$ python3 -q
>>> import numpy as np
>>> import numpy.linalg as la
>>> np.set_printoptions(precision=1, suppress=True, linewidth=200)
>>> m1 = np.loadtxt("arr.csv", delimiter=",")
>>> m1
array([[ 0. , -0.8, -0.1],
       [ 0.2, -0.4,  0.2],
       [-0.3, -0.8,  1. ],
       [ 0.2,  2. ,  1.6]])
>>> x = np.array([1, 0, 2])
>>> target = m1 @ x
>>> target
array([-0.2,  0.6,  1.7,  3.4])
>>> rng = np.random.default_rng(2)
>>> target = target + 0.3 * rng.normal(size=4)
>>> target
array([-0.1,  0.4,  1.6,  2.7])
>>> c, *_ = la.lstsq(m1, target)
>>> [round(float(la.norm(la.solve(m1.T @ m1 + lam * np.eye(3), m1.T @ target))), 2) for lam in (0, 1, 10, 100)]
[1.72, 1.21, 0.45, 0.07]
>>> c.round(1) + 0
array([0.4, 0. , 1.7])
>>> K = np.load("a.npy")
>>> K
array([[ 0,  0,  0],
       [ 0, -3,  0],
       [ 0,  0,  3]])
>>> evals, V = la.eigh(K)
>>> x = np.array([-7, 8, -8])
>>> x @ K @ x
np.int64(0)
>>> V * np.maximum(evals, 0) @ V.T
array([[0., 0., 0.],
       [0., 0., 0.],
       [0., 0., 3.]])
>>> V * np.abs(evals) @ V.T
array([[0., 0., 0.],
       [0., 3., 0.],
       [0., 0., 3.]])
>>> la.eigvalsh(K[1:, 1:])
array([-3.,  3.])
>>> np.abs(K).sum(axis=1).max(), np.abs(evals).max()
(np.int64(3), np.float64(3.0))
>>> x @ K @ x / (x @ x), evals[0], evals[-1]
(np.float64(0.0), np.float64(-3.0), np.float64(3.0))
>>> round(float(la.eigvalsh(K).min()), 1)
-3.0
>>> try:
...     la.cholesky(K)
... except la.LinAlgError as e:
...     print("failed:", e)
... 
failed: Matrix is not positive definite
>>> left, s, Vt = la.svd(K)
>>> V = Vt[:(s > 1e-8).sum()]
>>> x = K[1] + -1 * K[2] + rng.integers(2) * np.eye(3)[0]
>>> x
array([ 0., -3., -3.])
>>> np.diag(V.T @ V)
array([0., 1., 1.])
>>> np.allclose(V.T @ V @ x, x)
True
>>> V.T @ V
array([[0., 0., 0.],
       [0., 1., 0.],
       [0., 0., 1.]])
>>> la.matrix_rank(np.vstack([K, x]))
np.int64(2)
>>> rank = la.matrix_rank(K)
>>> rank
np.int64(2)
>>> N = la.svd(K)[2][rank:].T
>>> [int(la.matrix_rank(K[:i])) for i in range(1, len(K) + 1)]
[0, 1, 2]
>>> [int(la.matrix_rank(np.delete(K, i, axis=0))) for i in range(3)]
[2, 1, 1]
>>> N[:, 0] / N[np.abs(N[:, 0]).round(6).argmax(), 0]
array([1., 0., 0.])
>>> K @ N
array([[0.],
       [0.],
       [0.]])
>>> la.matrix_rank(K.T @ K), la.matrix_rank(K @ K.T)
(np.int64(2), np.int64(2))
>>> [int(la.matrix_rank(K[:, :j + 1])) for j in range(3)]
[0, 1, 2]
>>> np.allclose(K @ N, 0)
True
>>> J, _ = la.qr(np.array([[-0.3, 1.1, -0.8, -0.6],
...     [0.4, -1.0, -1.0, 0.9],
...     [0.7, 2.0, 1.5, 0.1],
...     [0.8, 0.7, -0.1, -0.1]]))
>>> J.round(1) + 0
array([[-0.3,  0.6, -0.8, -0.2],
       [ 0.3, -0.6, -0.4, -0.6],
       [ 0.6,  0.6,  0.3, -0.4],
       [ 0.7,  0. , -0.4,  0.6]])
>>> # keeps lengths
>>> np.round(J.T @ J, 1) + 0
array([[1., 0., 0., 0.],
       [0., 1., 0., 0.],
       [0., 0., 1., 0.],
       [0., 0., 0., 1.]])
>>> np.round(la.pinv(J), 1) + 0
array([[-0.3,  0.3,  0.6,  0.7],
       [ 0.6, -0.6,  0.6,  0. ],
       [-0.8, -0.4,  0.3, -0.4],
       [-0.2, -0.6, -0.4,  0.6]])
>>> la.norm(J, axis=0)
array([1., 1., 1., 1.])
>>> np.round(J @ J.T, 1) + 0
array([[1., 0., 0., 0.],
       [0., 1., 0., 0.],
       [0., 0., 1., 0.],
       [0., 0., 0., 1.]])
>>> np.round(la.eigvals(K).sum().real, 1)
np.float64(0.0)
>>> round(la.det(K[::-1]), 1)
np.float64(0.0)
>>> Q, R = la.qr(m1)
>>> np.allclose(R.T @ R, m1.T @ m1)
True
>>> Q
array([[ 0. , -0.4, -0.3],
       [-0.5, -0.6, -0.5],
       [ 0.7,  0.1, -0.7],
       [-0.5,  0.7, -0.5]])
>>> Q @ R
array([[ 0. , -0.8, -0.1],
       [ 0.2, -0.4,  0.2],
       [-0.3, -0.8,  1. ],
       [ 0.2,  2. ,  1.6]])
>>> np.trace(Q @ Q.T)
np.float64(3.0)
>>> round(float(abs(R[0, 0])), 1), round(float(la.norm(m1[:, 0])), 1)
(0.4, 0.4)
>>> np.abs(np.diag(R))
array([0.4, 1.9, 1.5])
>>> np.round(Q.T @ Q, 1) + 0
array([[1., 0., 0.],
       [0., 1., 0.],
       [0., 0., 1.]])
>>> x = np.array([-3, 5, 8, -6])
>>> target = J @ x
>>> target
array([-1.5, -3.7,  6.4, -8.8])
>>> la.solve(J, target + J[:, 2])
array([-3.,  5.,  9., -6.])
>>> np.round(la.solve(J, J[:, 0]), 1) + 0
array([1., 0., 0., 0.])
>>> np.round(la.solve(J.T, J[0]), 1) + 0
array([1., 0., 0., 0.])
>>> M = np.load("block10.npy")
>>> M
array([[ 1, -2,  4],
       [ 1, -1,  1],
       [ 1,  0,  0]])
>>> evals, V = la.eig(M)
>>> np.round(M @ V[:, 0] - evals[0] * V[:, 0], 1) + 0
array([0., 0., 0.])
>>> evals
array([ 2., -1., -1.])
>>> x = np.array([9, 9, 5])
>>> h = np.maximum(M @ x, 0)
>>> np.tanh(M @ x)
array([1., 1., 1.])
>>> h
array([11,  5,  9])
>>> np.maximum(M @ x, 0) - np.maximum(-M @ x, 0)
array([11,  5,  9])
>>> M * (h > 1e-9)[:, None]
array([[ 1, -2,  4],
       [ 1, -1,  1],
       [ 1,  0,  0]])
>>> left, s, Vt = la.svd(M, full_matrices=False)
>>> np.round(Vt @ Vt.T, 1) + 0
array([[1., 0., 0.],
       [0., 1., 0.],
       [0., 0., 1.]])
>>> (s > 1e-8).sum()
np.int64(3)
>>> s / s[0]
array([1. , 0.2, 0.1])
>>> np.round(left.T @ left, 1) + 0
array([[1., 0., 0.],
       [0., 1., 0.],
       [0., 0., 1.]])
>>> np.round(np.poly(M), 1) + 0
array([ 1.,  0., -3., -2.])
>>> np.round(la.det(2 * M), 1), round(la.det(M), 1)
(np.float64(16.0), np.float64(2.0))
>>> np.kron(np.eye(2, dtype=int), M)
array([[ 1, -2,  4,  0,  0,  0],
       [ 1, -1,  1,  0,  0,  0],
       [ 1,  0,  0,  0,  0,  0],
       [ 0,  0,  0,  1, -2,  4],
       [ 0,  0,  0,  1, -1,  1],
       [ 0,  0,  0,  1,  0,  0]])
>>> np.round(la.det(M[::-1]), 1)
np.float64(-2.0)
